$ ipython --no-banner

In [1]: import numpy as np

In [2]: np.set_printoptions(precision=2, suppress=True, linewidth=120, sign=" ")

In [3]: def rd(a):
   ...:     return np.round(a, 2) + 0
   ...: 

In [4]: A = np.load("arr.npy")

In [5]: A
Out[5]: 
array([[ 0,  1,  0,  1,  3,  3,  0,  2,  1,  3],
       [ 0,  0,  1,  1,  3,  0,  1,  1,  0,  1],
       [ 0,  0,  0,  2,  0,  1,  3,  3,  2,  3],
       [ 0,  0,  0,  0,  0,  0,  3,  3,  2,  1],
       [ 0,  0,  0,  0,  0,  3,  0,  0,  1,  0],
       [ 0,  0,  0,  0,  0,  0,  0,  3,  2,  0],
       [ 0,  0,  0,  0,  0,  0,  0,  1,  1,  0],
       [ 0,  0,  0,  0,  0,  0,  0,  0,  3,  0],
       [ 0,  0,  0,  0,  0,  0,  0,  0,  0,  2],
       [ 0,  0,  0,  0,  0,  0,  0,  0,  0,  0]])

In [6]: rk = np.linalg.matrix_rank(A)

In [7]: rk
Out[7]: np.int64(8)

In [8]: null = np.linalg.svd(A)[2][rk:].T

In [9]: np.linalg.matrix_rank(A.T @ A), np.linalg.matrix_rank(A @ A.T)
Out[9]: (np.int64(8), np.int64(8))

In [10]: [int(np.linalg.matrix_rank(np.delete(A, i, axis=0))) for i in range(10)]
Out[10]: [7, 7, 7, 7, 7, 8, 8, 8, 7, 8]

In [11]: null.shape
Out[11]: (10, 2)

In [12]: other = np.array([[-5, 1, 3, 2, 3, 3, 5],
    ...:     [-5, 1, 1, 5, -2, 0, -1],
    ...:     [0, -2, 0, 3, 1, 0, -2],
    ...:     [4, 1, 0, 0, 1, 2, 4],
    ...:     [2, -2, 2, 5, 3, 4, 2],
    ...:     [1, -4, -4, 2, -3, -2, 3],
    ...:     [-5, 0, -1, -4, -5, 2, -4]])

In [13]: W2 = np.array([[-3, -3], [-2, 3]])

In [14]: F = np.block([[other, np.zeros((7, 2))], [np.zeros((2, 7)), W2]])

In [15]: F
Out[15]: 
array([[-5.,  1.,  3.,  2.,  3.,  3.,  5.,  0.,  0.],
       [-5.,  1.,  1.,  5., -2.,  0., -1.,  0.,  0.],
       [ 0., -2.,  0.,  3.,  1.,  0., -2.,  0.,  0.],
       [ 4.,  1.,  0.,  0.,  1.,  2.,  4.,  0.,  0.],
       [ 2., -2.,  2.,  5.,  3.,  4.,  2.,  0.,  0.],
       [ 1., -4., -4.,  2., -3., -2.,  3.,  0.,  0.],
       [-5.,  0., -1., -4., -5.,  2., -4.,  0.,  0.],
       [ 0.,  0.,  0.,  0.,  0.,  0.,  0., -3., -3.],
       [ 0.,  0.,  0.,  0.,  0.,  0.,  0., -2.,  3.]])

In [16]: other = F / np.linalg.norm(F, axis=1, keepdims=True)

In [17]: G = other @ other.T

In [18]: rd(G[5])
Out[18]: array([-0.24,  0.  ,  0.15,  0.11,  0.02,  1.  , -0.14,  0.  ,  0.  ])

In [19]: rd(np.linalg.norm(other, axis=1))
Out[19]: array([ 1.,  1.,  1.,  1.,  1.,  1.,  1.,  1.,  1.])

In [20]: print(np.argwhere(np.triu(np.abs(G) > 0.95, 1)))
[]

In [21]: (np.abs(G) > 0.9).astype(int)
Out[21]: 
array([[ 1,  0,  0,  0,  0,  0,  0,  0,  0],
       [ 0,  1,  0,  0,  0,  0,  0,  0,  0],
       [ 0,  0,  1,  0,  0,  0,  0,  0,  0],
       [ 0,  0,  0,  1,  0,  0,  0,  0,  0],
       [ 0,  0,  0,  0,  1,  0,  0,  0,  0],
       [ 0,  0,  0,  0,  0,  1,  0,  0,  0],
       [ 0,  0,  0,  0,  0,  0,  1,  0,  0],
       [ 0,  0,  0,  0,  0,  0,  0,  1,  0],
       [ 0,  0,  0,  0,  0,  0,  0,  0,  1]])

In [22]: print((G - 2 * np.eye(9)).round(6).argmax(axis=1))
[ 4  0  4  4  2  2  1  0  0]
